>>> import numpy as np
>>> np.set_printoptions(precision=1, suppress=True, linewidth=200)
>>> rd = lambda a: np.round(a, 1) + 0
>>> A = np.load("w.npy")
>>> rd(A)
array([[ 0.3, -0.3,  0.9, -0.1],
       [ 0. ,  0.8,  0.2, -0.5],
       [ 0. ,  0.4,  0.3,  0.9],
       [-0.9, -0.1,  0.3, -0.1]])
>>> rd(np.abs(np.linalg.eigvals(A)).max())
np.float64(1.0)
>>> np.linalg.determinant(A)
Traceback (most recent call last):
  File "<python-input-6>", line 1, in <module>
    np.linalg.determinant(A)
    ^^^^^^^^^^^^^^^^^^^^^
AttributeError: module 'numpy.linalg' has no attribute 'determinant'
>>> rd((A - A.T) / 2)
array([[ 0. , -0.2,  0.5,  0.4],
       [ 0.2,  0. , -0.1, -0.2],
       [-0.5,  0.1,  0. ,  0.3],
       [-0.4,  0.2, -0.3,  0. ]])
>>> assert A == A.T
Traceback (most recent call last):
  File "<python-input-8>", line 1, in <module>
    assert A == A.T
           ^^^^^^^^
ValueError: The truth value of an array with more than one element is ambiguous. Use a.any() or a.all()
>>> rd(np.sort(np.abs(np.linalg.eigvals(A))))
array([1., 1., 1., 1.])
>>> A.inv()
Traceback (most recent call last):
  File "<python-input-10>", line 1, in <module>
    A.inv()
    ^^^^^
AttributeError: 'numpy.ndarray' object has no attribute 'inv'
>>> rd(np.trace(A))
np.float64(1.4)
>>> O = A.astype(float).copy()
>>> for j in range(4):
...     O[:, j] -= O[:, :j] @ (O[:, :j].T @ O[:, j])
...     O[:, j] /= np.linalg.norm(O[:, j])
... 
>>> rd(O)
array([[ 0.3, -0.3,  0.9, -0.1],
       [ 0. ,  0.8,  0.2, -0.5],
       [ 0. ,  0.4,  0.3,  0.9],
       [-0.9, -0.1,  0.3, -0.1]])
>>> B = np.array([[1, 1], [1, -1]])
>>> rng = np.random.default_rng(8029)
>>> X = np.kron(B, np.kron(B, B))[rng.permutation(8)][:4]
>>> X
array([[ 1, -1, -1,  1, -1,  1,  1, -1],
       [ 1, -1,  1, -1,  1, -1,  1, -1],
       [ 1, -1,  1, -1, -1,  1, -1,  1],
       [ 1,  1, -1, -1,  1,  1, -1, -1]])
>>> t = np.radians(15)
>>> R = np.eye(8)
>>> R[7, 7] = R[0, 0] = np.cos(t)
>>> R[7, 0], R[0, 7] = -np.sin(t), np.sin(t)
>>> rd(R)
array([[ 1. ,  0. ,  0. ,  0. ,  0. ,  0. ,  0. ,  0.3],
       [ 0. ,  1. ,  0. ,  0. ,  0. ,  0. ,  0. ,  0. ],
       [ 0. ,  0. ,  1. ,  0. ,  0. ,  0. ,  0. ,  0. ],
       [ 0. ,  0. ,  0. ,  1. ,  0. ,  0. ,  0. ,  0. ],
       [ 0. ,  0. ,  0. ,  0. ,  1. ,  0. ,  0. ,  0. ],
       [ 0. ,  0. ,  0. ,  0. ,  0. ,  1. ,  0. ,  0. ],
       [ 0. ,  0. ,  0. ,  0. ,  0. ,  0. ,  1. ,  0. ],
       [-0.3,  0. ,  0. ,  0. ,  0. ,  0. ,  0. ,  1. ]])
>>> B = X @ R.T
>>> rd(np.linalg.svd(X, compute_uv=False)), rd(np.linalg.svd(B, compute_uv=False))
(array([2.8, 2.8, 2.8, 2.8]), array([2.8, 2.8, 2.8, 2.8]))
>>> np.allclose(np.linalg.norm(X, axis=1), np.linalg.norm(B, axis=1))
True
>>> rd(B)
array([[ 0.7, -1. , -1. ,  1. , -1. ,  1. ,  1. , -1.2],
       [ 0.7, -1. ,  1. , -1. ,  1. , -1. ,  1. , -1.2],
       [ 1.2, -1. ,  1. , -1. , -1. ,  1. , -1. ,  0.7],
       [ 0.7,  1. , -1. , -1. ,  1. ,  1. , -1. , -1.2]])
>>> rd(np.linalg.det(R)), rd(np.trace(R))
(np.float64(1.0), np.float64(7.9))
>>> m1 = np.loadtxt("m.csv", delimiter=",")
>>> m1
array([[-0.6,  2.7, -1.3],
       [-0.1,  2.7, -0.9],
       [-0.4, -2.1,  0.6],
       [ 0.8,  4.5,  1.3]])
>>> vec = np.array([7, 6, 7])
>>> rhs = m1 @ vec
>>> rd(np.linalg.solve(m1.T @ m1, m1.T @ rhs))
array([7., 6., 7.])
>>> rd(np.linalg.pinv(m1) @ m1)
array([[1., 0., 0.],
       [0., 1., 0.],
       [0., 0., 1.]])
>>> rhs = rhs + 0.3 * rng.normal(size=4)
>>> rd(rhs)
array([  2.8,   9.1, -11.1,  41.5])
>>> beta, *_ = np.linalg.lstsq(m1, rhs)
>>> rd(m1.T @ (rhs - m1 @ beta))
array([0., 0., 0.])
>>> O, evecs = np.linalg.qr(m1[:, :1])[0], np.linalg.qr(m1[:, 1:])[0]
>>> sig = np.linalg.svd(O.T @ evecs, compute_uv=False)
>>> rd(np.linalg.norm(O @ O.T - evecs @ evecs.T, 2))
np.float64(1.0)
>>> (sig > 0.9).sum()
np.int64(0)
>>> rd(sig)
array([0.9])
>>> t = np.radians(72)
>>> R = np.eye(3)
>>> R[0, 0] = R[2, 2] = np.cos(t)
>>> R[0, 2], R[2, 0] = -np.sin(t), np.sin(t)
>>> rd(R)
array([[ 0.3,  0. , -1. ],
       [ 0. ,  1. ,  0. ],
       [ 1. ,  0. ,  0.3]])
>>> B = m1 @ R.T
>>> rd(np.linalg.svd(m1, compute_uv=False)), rd(np.linalg.svd(B, compute_uv=False))
(array([6.3, 2.3, 0.5]), array([6.3, 2.3, 0.5]))
>>> B = np.c_[m1[:, :2] @ np.array([[0, 3], [1, -2]]), np.array([3, 1, -4, -5])]
>>> B
array([[ 2.7, -7.2,  3. ],
       [ 2.7, -5.7,  1. ],
       [-2.1,  3. , -4. ],
       [ 4.5, -6.6, -5. ]])
>>> rd(np.linalg.norm(np.linalg.qr(m1)[0].T @ B, axis=0) ** 2 / ((B ** 2).sum(axis=0) + 1e-12))
array([1. , 1. , 0.9])
>>> rd(np.linalg.lstsq(m1, B[:, 0])[0])
array([0., 1., 0.])
>>> rd(np.linalg.norm(B - m1 @ np.linalg.lstsq(m1, B)[0], axis=0))
array([0. , 0. , 1.7])
>>> np.linalg.matrix_rank(B)
np.int64(3)
>>> E = np.array([[2, 3, 4], [5, 6, 7], [8, 9, 10]])
>>> E
array([[ 2,  3,  4],
       [ 5,  6,  7],
       [ 8,  9, 10]])
>>> B = np.array([[0, -2], [-1, -2], [-1, -2]])
>>> np.einsum("ij->j", E)
array([15, 18, 21])
>>> np.einsum("ij,ij->i", E, E)
array([ 29, 110, 245])
>>> np.linalg.matrix_rank(np.vstack([E, B.T]))
np.int64(3)
>>> B.T @ E.T
array([[ -7, -13, -19],
       [-18, -36, -54]])
>>> E @ B
array([[ -7, -18],
       [-13, -36],
       [-19, -54]])
>>> np.einsum("ik,kj->ij", E, B)
array([[ -7, -18],
       [-13, -36],
       [-19, -54]])
>>> np.vstack([E, B.T]).shape
(5, 3)
>>> J = np.load("data.npy")
>>> J
array([[-6,  7, -6,  7],
       [-2,  8, -2,  8],
       [-6,  7, -6,  7],
       [-2,  8, -2,  8]])
>>> left, sig, vt = np.linalg.svd(J, full_matrices=False)
>>> rd(left.T @ left)
array([[1., 0., 0., 0.],
       [0., 1., 0., 0.],
       [0., 0., 1., 0.],
       [0., 0., 0., 1.]])
>>> rd(vt @ vt.T)
array([[1., 0., 0., 0.],
       [0., 1., 0., 0.],
       [0., 0., 1., 0.],
       [0., 0., 0., 1.]])
>>> np.allclose(left * sig @ vt, J)
True
>>> np.abs(left[:, 0]).round(6).argmax()
np.int64(0)
>>> left.shape, sig.shape, vt.shape
((4, 4), (4,), (4, 4))
>>> rd(np.cumsum(sig ** 2) / np.sum(sig ** 2))
array([0.9, 1. , 1. , 1. ])
>>> rd(sig / sig[0])
array([1. , 0.2, 0. , 0. ])
>>> rd(np.sqrt((sig ** 2).sum())), rd(np.linalg.norm(J))
(np.float64(24.7), np.float64(24.7))
>>> (sig > 1e-8).sum()
np.int64(2)
>>> np.linalg.matrix_rank(J, rtol=0.1)
np.int64(2)
>>> T = np.stack([J, -1 * J, J[::-1]])
>>> (T @ J.T).shape
(3, 4, 4)
>>> np.linalg.matrix_rank(T)
array([2, 2, 2])
>>> rd(np.linalg.norm(T, axis=(1, 2)))
array([24.7, 24.7, 24.7])
>>> data = np.array([[-3, 0, 2],
...     [-6, -3, -2],
...     [-4, -4, -2],
...     [-6, 0, -1],
...     [-1, 2, -2],
...     [-2, 1, 0],
...     [-1, 0, -2],
...     [-6, 5, -5],
...     [-10, 1, -9],
...     [-8, 3, -10],
...     [-5, 1, -14],
...     [-6, -1, -17],
...     [-4, -2, -17],
...     [-5, -5, -16],
...     [-5, -4, -16],
...     [-3, 0, -21],
...     [1, 0, -22],
...     [3, -2, -21]])
>>> data
array([[ -3,   0,   2],
       [ -6,  -3,  -2],
       [ -4,  -4,  -2],
       [ -6,   0,  -1],
       [ -1,   2,  -2],
       [ -2,   1,   0],
       [ -1,   0,  -2],
       [ -6,   5,  -5],
       [-10,   1,  -9],
       [ -8,   3, -10],
       [ -5,   1, -14],
       [ -6,  -1, -17],
       [ -4,  -2, -17],
       [ -5,  -5, -16],
       [ -5,  -4, -16],
       [ -3,   0, -21],
       [  1,   0, -22],
       [  3,  -2, -21]])
>>> np.abs(data).max()
np.int64(22)
>>> np.count_nonzero(data)
np.int64(48)
>>> rd(data.mean(axis=0))
array([-3.9, -0.4, -9.7])
>>> data.shape
(18, 3)
>>> rd(np.linalg.svd(data, compute_uv=False))
array([55. , 17.6, 10.2])
>>> np.diff(data, axis=0)
array([[-3, -3, -4],
       [ 2, -1,  0],
       [-2,  4,  1],
       [ 5,  2, -1],
       [-1, -1,  2],
       [ 1, -1, -2],
       [-5,  5, -3],
       [-4, -4, -4],
       [ 2,  2, -1],
       [ 3, -2, -4],
       [-1, -2, -3],
       [ 2, -1,  0],
       [-1, -3,  1],
       [ 0,  1,  0],
       [ 2,  4, -5],
       [ 4,  0, -1],
       [ 2, -2,  1]])
>>> rd(np.linalg.norm(data))
np.float64(58.7)
>>> data - data[0]
array([[  0,   0,   0],
       [ -3,  -3,  -4],
       [ -1,  -4,  -4],
       [ -3,   0,  -3],
       [  2,   2,  -4],
       [  1,   1,  -2],
       [  2,   0,  -4],
       [ -3,   5,  -7],
       [ -7,   1, -11],
       [ -5,   3, -12],
       [ -2,   1, -16],
       [ -3,  -1, -19],
       [ -1,  -2, -19],
       [ -2,  -5, -18],
       [ -2,  -4, -18],
       [  0,   0, -23],
       [  4,   0, -24],
       [  6,  -2, -23]])
